% ipython --no-banner

In [1]: import numpy as np

In [2]: np.set_printoptions(precision=2, suppress=True, linewidth=140)

In [3]: A = np.loadtxt("m.csv", delimiter=",")

In [4]: A
Out[4]: 
array([[13.,  9.,  2.,  6.,  4.,  1.],
       [ 9.,  9.,  0.,  6.,  6., -3.],
       [ 2.,  0.,  1.,  0., -1.,  2.],
       [ 6.,  6.,  0.,  4.,  4., -2.],
       [ 4.,  6., -1.,  4.,  5., -4.],
       [ 1., -3.,  2., -2., -4.,  5.]])

In [5]: # rows and columns are dependent

In [6]: U, sv, Vh = np.linalg.svd(A)

In [7]: V = Vh[:(sv > 1e-8).sum()]

In [8]: rng = np.random.default_rng(61220)

In [9]: x0 = A[5] + -2 * A[4] + rng.integers(2) * np.eye(6)[0]

In [10]: x0
Out[10]: array([ -6., -15.,   4., -10., -14.,  13.])

In [11]: np.allclose(V.T @ V @ x0, x0)
Out[11]: False

In [12]: np.linalg.matrix_rank(np.vstack([A, x0]))
Out[12]: np.int64(3)

In [13]: np.diag(V.T @ V)
Out[13]: array([0.65, 0.34, 0.1 , 0.15, 0.28, 0.47])

In [14]: r0 = np.array([3, -3, -3, 3])

In [15]: F = r0[np.abs(np.subtract.outer(np.arange(4), np.arange(4)))]

In [16]: F
Out[16]: 
array([[ 3, -3, -3,  3],
       [-3,  3, -3, -3],
       [-3, -3,  3, -3],
       [ 3, -3, -3,  3]])

In [17]: np.linalg.lstsq(F[:-1].T, F[-1])[2]
Out[17]: np.int32(3)

In [18]: np.allclose(F[:-1].T @ np.linalg.lstsq(F[:-1].T, F[-1])[0], F[-1])
Out[18]: True

In [19]: F @ np.linalg.pinv(F) @ F
Out[19]: 
array([[ 3., -3., -3.,  3.],
       [-3.,  3., -3., -3.],
       [-3., -3.,  3., -3.],
       [ 3., -3., -3.,  3.]])

In [20]: np.abs(np.diag(np.linalg.qr(F)[1])) > 1e-9
Out[20]: array([ True,  True,  True, False])

In [21]: K = np.loadtxt("sample18.csv", delimiter=",")

In [22]: K
Out[22]: 
array([[ 1.01,  1.01, -0.99],
       [ 0.41,  0.43, -0.39],
       [ 2.32,  2.37, -2.34],
       [-1.45, -1.4 ,  1.39],
       [-0.49, -0.48,  0.48],
       [ 0.78,  0.76, -0.83],
       [ 0.6 ,  0.59, -0.61],
       [-0.13, -0.14,  0.12],
       [ 0.98,  1.04, -1.02],
       [-0.43, -0.43,  0.41],
       [ 0.64,  0.63, -0.63],
       [-0.24, -0.28,  0.23],
       [-1.23, -1.25,  1.27],
       [ 0.18,  0.22, -0.21],
       [-0.29, -0.26,  0.27],
       [-1.41, -1.42,  1.41],
       [ 0.18,  0.15, -0.15],
       [ 0.55,  0.56, -0.56],
       [-0.57, -0.58,  0.64],
       [-0.37, -0.35,  0.4 ],
       [-2.14, -2.11,  2.13],
       [-0.09, -0.12,  0.06],
       [ 0.93,  0.9 , -0.9 ],
       [ 1.24,  1.23, -1.26],
       [-0.39, -0.4 ,  0.37],
       [ 0.1 ,  0.08, -0.1 ]])

In [23]: x0 = np.array([1, 0, 0])

In [24]: rhs = K @ x0

In [25]: np.round(np.linalg.pinv(K) @ K, 2) + 0
Out[25]: 
array([[1., 0., 0.],
       [0., 1., 0.],
       [0., 0., 1.]])

In [26]: np.round(np.linalg.solve(K.T @ K, K.T @ rhs), 2) + 0
Out[26]: array([1., 0., 0.])

In [27]: np.round(np.linalg.lstsq(K, rhs)[0], 2) + 0
Out[27]: array([1., 0., 0.])

In [28]: rhs = rhs + 0.3 * rng.normal(size=26)

In [29]: rhs
Out[29]: 
array([ 0.87,  0.21,  2.45, -1.04, -0.97,  0.99,  0.93,  0.09,  1.38, -0.61,  0.72,  0.03, -1.4 ,  0.59, -0.28, -0.88, -0.02,  0.11, -0.42,
       -0.66, -1.92,  0.02,  1.36,  0.94, -0.79,  0.5 ])

In [30]: coef, *_ = np.linalg.lstsq(K, rhs)

In [31]: coef
Out[31]: array([-1.57, -0.15, -2.7 ])

In [32]: round(float(np.linalg.norm(rhs - K @ coef)), 2)
Out[32]: 1.5

In [33]: [round(float(np.linalg.norm(np.linalg.solve(K.T @ K + lam * np.eye(3), K.T @ rhs))), 2) for lam in (0, 1, 10, 100)]
Out[33]: [3.12, 0.56, 0.49, 0.23]

In [34]: m1 = np.load("w.npy")

In [35]: m1
Out[35]: 
array([[-1.  ,  4.65, -1.6 ],
       [ 0.1 , -4.75,  1.7 ],
       [-0.2 , -0.96,  0.1 ],
       [-0.9 ,  4.54, -1.6 ],
       [-0.4 ,  1.78, -0.5 ],
       [ 0.1 ,  0.77, -0.2 ],
       [ 0.4 , -3.32,  1.1 ],
       [ 0.1 ,  5.26, -1.8 ],
       [ 0.6 ,  4.66, -1.6 ],
       [ 0.6 ,  4.39, -1.5 ]])

In [36]: Q, R = np.linalg.qr(m1)

In [37]: np.allclose(R.T @ R, m1.T @ m1)
Out[37]: True

In [38]: Q.shape, R.shape
Out[38]: ((10, 3), (3, 3))

In [39]: round(float(abs(R[0, 0])), 2), np.round(np.linalg.norm(m1[:, 0]), 2)
Out[39]: (1.71, np.float64(1.71))

In [40]: R
Out[40]: 
array([[ 1.71, -2.94,  1.04],
       [ 0.  , 11.85, -4.05],
       [ 0.  ,  0.  ,  0.28]])

In [41]: A2 = np.array([[0, 2, 3], [0, 2, 0], [3, 0, 1]])

In [42]: np.linalg.matrix_rank(K @ A2)
Out[42]: np.int64(3)

In [43]: labels = rng.permutation(3)

In [44]: A2 = m1[:, labels] * rng.choice([-1, 1], 3)

In [45]: A2
Out[45]: 
array([[-1.  , -4.65, -1.6 ],
       [ 0.1 ,  4.75,  1.7 ],
       [-0.2 ,  0.96,  0.1 ],
       [-0.9 , -4.54, -1.6 ],
       [-0.4 , -1.78, -0.5 ],
       [ 0.1 , -0.77, -0.2 ],
       [ 0.4 ,  3.32,  1.1 ],
       [ 0.1 , -5.26, -1.8 ],
       [ 0.6 , -4.66, -1.6 ],
       [ 0.6 , -4.39, -1.5 ]])

In [46]: U, _, Vh = np.linalg.svd(m1.T @ A2)

In [47]: np.round(np.linalg.lstsq(m1, A2)[0], 2) + 0
Out[47]: 
array([[ 1.,  0.,  0.],
       [ 0., -1.,  0.],
       [ 0.,  0.,  1.]])

In [48]: np.round(U @ Vh, 2) + 0
Out[48]: 
array([[ 1.,  0.,  0.],
       [ 0., -1.,  0.],
       [ 0.,  0.,  1.]])

In [49]: cen = m1 - m1.mean(axis=0)

In [50]: V = np.linalg.svd(cen)[2][:1]

In [51]: A2 = cen - cen @ V.T @ V

In [52]: A2.std(axis=0)
Out[52]: array([0.52, 0.03, 0.08])

In [53]: round(float(np.linalg.norm(A2) / np.linalg.norm(cen)), 2)
Out[53]: 0.14

In [54]: (cen @ V.T).std(axis=0)
Out[54]: array([3.67])

In [55]: np.round(np.diag(V.T @ V), 2) + 0
Out[55]: array([0.  , 0.89, 0.1 ])

In [56]: r0 = np.array([-2, -1, 0])

In [57]: np.convolve(m1[7], r0)
Out[57]: array([ -0.2 , -10.62,  -1.66,   1.8 ,   0.  ])

In [58]: np.polyval(r0, m1[7])
Out[58]: array([ -0.12, -60.6 ,  -4.68])

In [59]: np.cross(m1[7, :3], m1[3, :3])
Out[59]: array([-0.24,  1.78,  5.19])

In [60]: E = np.array([[1.05, -2.4, -1.1, 0.52, -0.85, 1.03],
    ...:     [2.53, -4.58, -1.11, 0.09, -4.67, 2.92],
    ...:     [2.62, -2.6, -0.61, -1.08, -1.71, -0.51],
    ...:     [2.07, -1.27, 0.54, -1.13, -0.33, 0.72],
    ...:     [1.05, -4.41, -1.94, -1.5, -1.3, -3.07]])

In [61]: x0 = np.array([1, -2, -2, -3, -3, -3])

In [62]: h = np.maximum(E @ x0, 0)

In [63]: np.maximum(E @ (3 * x0), 0)
Out[63]: array([17.85, 56.67, 56.82, 17.25, 94.08])

In [64]: np.tanh(E @ x0)
Out[64]: array([1., 1., 1., 1., 1.])

In [65]: arr = np.arange(12).reshape(2, 6) + -2

In [66]: arr
Out[66]: 
array([[-2, -1,  0,  1,  2,  3],
       [ 4,  5,  6,  7,  8,  9]])

In [67]: C2 = arr.T @ arr

In [68]: np.linalg.matrix_rank(C2)
Out[68]: np.int64(2)

In [69]: (arr @ arr.T).shape
Out[69]: (2, 2)

In [70]: np.allclose(C2, C2.T)
Out[70]: True

In [71]: A2 = arr + rng.integers(-2, 3, (2, 1)) @ rng.integers(-2, 3, (1, 6))

In [72]: A2
Out[72]: 
array([[-2,  1,  2,  0,  2,  5],
       [ 4,  5,  6,  7,  8,  9]])

In [73]: np.linalg.matrix_rank(A2 - arr, tol=1e-8)
Out[73]: np.int64(1)

In [74]: w1 = np.array([[-1, 1], [-2, 0], [0, 0], [-2, 0], [-2, -1], [0, 1]])

In [75]: coef = np.array([0, 0])

In [76]: act = np.maximum(arr @ w1 + coef, 0)

In [77]: (act > 0).astype(int)
Out[77]: 
array([[0, 0],
       [0, 1]])

In [78]: (act > 0).mean(axis=0)
Out[78]: array([0. , 0.5])

In [79]: cent = np.array([[7, 6], [7, 8]])

In [80]: (act @ cent).round(6).argmax(axis=1)
Out[80]: array([0, 1])

In [81]: w1 @ cent
Out[81]: 
array([[  0,   2],
       [-14, -12],
       [  0,   0],
       [-14, -12],
       [-21, -20],
       [  7,   8]])

In [82]: round(float(np.linalg.det(F.T)), 2)
Out[82]: 0.0

In [83]: np.einsum("ii->", F)
Out[83]: np.int64(12)

In [84]: np.round(np.poly(F), 2) + 0
Out[84]: array([  1., -12.,   0., 216.,   0.])

In [85]: round(float(np.linalg.det(F[::-1])), 2)
Out[85]: 0.0

In [86]: np.kron(np.eye(2, dtype=int), F)
Out[86]: 
array([[ 3, -3, -3,  3,  0,  0,  0,  0],
       [-3,  3, -3, -3,  0,  0,  0,  0],
       [-3, -3,  3, -3,  0,  0,  0,  0],
       [ 3, -3, -3,  3,  0,  0,  0,  0],
       [ 0,  0,  0,  0,  3, -3, -3,  3],
       [ 0,  0,  0,  0, -3,  3, -3, -3],
       [ 0,  0,  0,  0, -3, -3,  3, -3],
       [ 0,  0,  0,  0,  3, -3, -3,  3]])

In [87]: round(np.linalg.det(2 * F), 2), round(np.linalg.det(F), 2)
Out[87]: (np.float64(0.0), np.float64(0.0))

In [88]: th = np.sort(rng.uniform(-2, 2, 17))

In [89]: J = np.c_[th, th ** 2, th ** 3] @ np.array([[-6, -2, 4, -8], [-7, 3, 4, -1], [-9, 9, 8, -2]])

In [90]: J
Out[90]: 
array([[ 49.18, -48.54, -49.32,  25.75],
       [ 36.48, -34.66, -36.82,  21.37],
       [ 17.53, -14.03, -17.84,  13.92],
       [ 12.59,  -8.75, -12.78,  11.57],
       [ 10.12,  -6.16, -10.22,  10.26],
       [  3.52,   0.02,  -3.22,   5.44],
       [  0.05,   0.02,  -0.03,   0.07],
       [ -0.56,  -0.14,   0.37,  -0.68],
       [ -1.51,  -0.21,   1.  ,  -1.62],
       [ -1.95,  -0.18,   1.29,  -1.99],
       [ -4.38,   0.34,   2.95,  -3.66],
       [-15.16,   5.68,  10.81,  -8.55],
       [-15.89,   6.12,  11.36,  -8.83],
       [-21.28,   9.52,  15.45, -10.75],
       [-30.03,  15.49,  22.2 , -13.62],
       [-32.12,  16.97,  23.83, -14.28],
       [-92.81,  64.18,  72.36, -31.08]])

In [91]: U, sv, Vh = np.linalg.svd(J)

In [92]: V = Vh[:(sv > 1e-8).sum()]

In [93]: x0 = J[0] + -1 * J[16] + rng.integers(2) * np.eye(4)[0]

In [94]: x0
Out[94]: array([ 142.98, -112.72, -121.69,   56.83])

In [95]: np.diag(V.T @ V)
Out[95]: array([0.94, 0.83, 0.33, 0.89])

In [96]: np.round(np.linalg.norm(x0 - V.T @ V @ x0), 2)
Out[96]: np.float64(0.24)

In [97]: labels = J[:, 0] > np.median(J[:, 0])

In [98]: r0 = J[labels].mean(axis=0) - J[~labels].mean(axis=0)

In [99]: round((((J - J.mean(axis=0)) @ r0 > 0) == labels).mean(), 2)
Out[99]: np.float64(0.88)

In [100]: np.argsort(-np.abs(r0).round(6), kind="stable")
Out[100]: array([0, 2, 1, 3])

In [101]: dist = np.linalg.norm(J[:, None] - J[None], axis=-1)

In [102]: dist.shape
Out[102]: (17, 17)

In [103]: dist.mean(axis=1).argmax()
Out[103]: np.int64(16)

In [104]: np.flatnonzero(dist[8] < dist.mean() / 2)
Out[104]: array([ 4,  5,  6,  7,  8,  9, 10, 11, 12])

In [105]: dist[:5, :5]
Out[105]: 
array([[ 0.  , 23.01, 57.65, 66.77, 71.36],
       [23.01,  0.  , 34.65, 43.77, 48.36],
       [57.65, 34.65,  0.  ,  9.13, 13.73],
       [66.77, 43.77,  9.13,  0.  ,  4.6 ],
       [71.36, 48.36, 13.73,  4.6 ,  0.  ]])

In [106]: feats = np.load("data.npy")

In [107]: feats
Out[107]: 
array([[0, 0, 0, 0, 0],
       [0, 0, 1, 1, 0],
       [0, 1, 0, 1, 0],
       [0, 1, 1, 0, 0],
       [0, 0, 0, 0, 0]])

In [108]: U, sv, Vh = np.linalg.svd(feats)

In [109]: V = Vh[:(sv > 1e-8).sum()]

In [110]: x0 = feats[4] + 3 * feats[2] + rng.integers(2) * np.eye(5)[1]

In [111]: x0
Out[111]: array([0., 4., 0., 3., 0.])

In [112]: np.linalg.matrix_rank(np.vstack([feats, x0]))
Out[112]: np.int64(3)

In [113]: np.round(V.T @ V, 2) + 0
Out[113]: 
array([[0., 0., 0., 0., 0.],
       [0., 1., 0., 0., 0.],
       [0., 0., 1., 0., 0.],
       [0., 0., 0., 1., 0.],
       [0., 0., 0., 0., 0.]])

In [114]: np.allclose(V.T @ V @ x0, x0)
Out[114]: True

In [115]: np.diag(V.T @ V)
Out[115]: array([0., 1., 1., 1., 0.])

In [116]: round(float(np.linalg.norm(x0 - V.T @ V @ x0)), 2)
Out[116]: 0.0
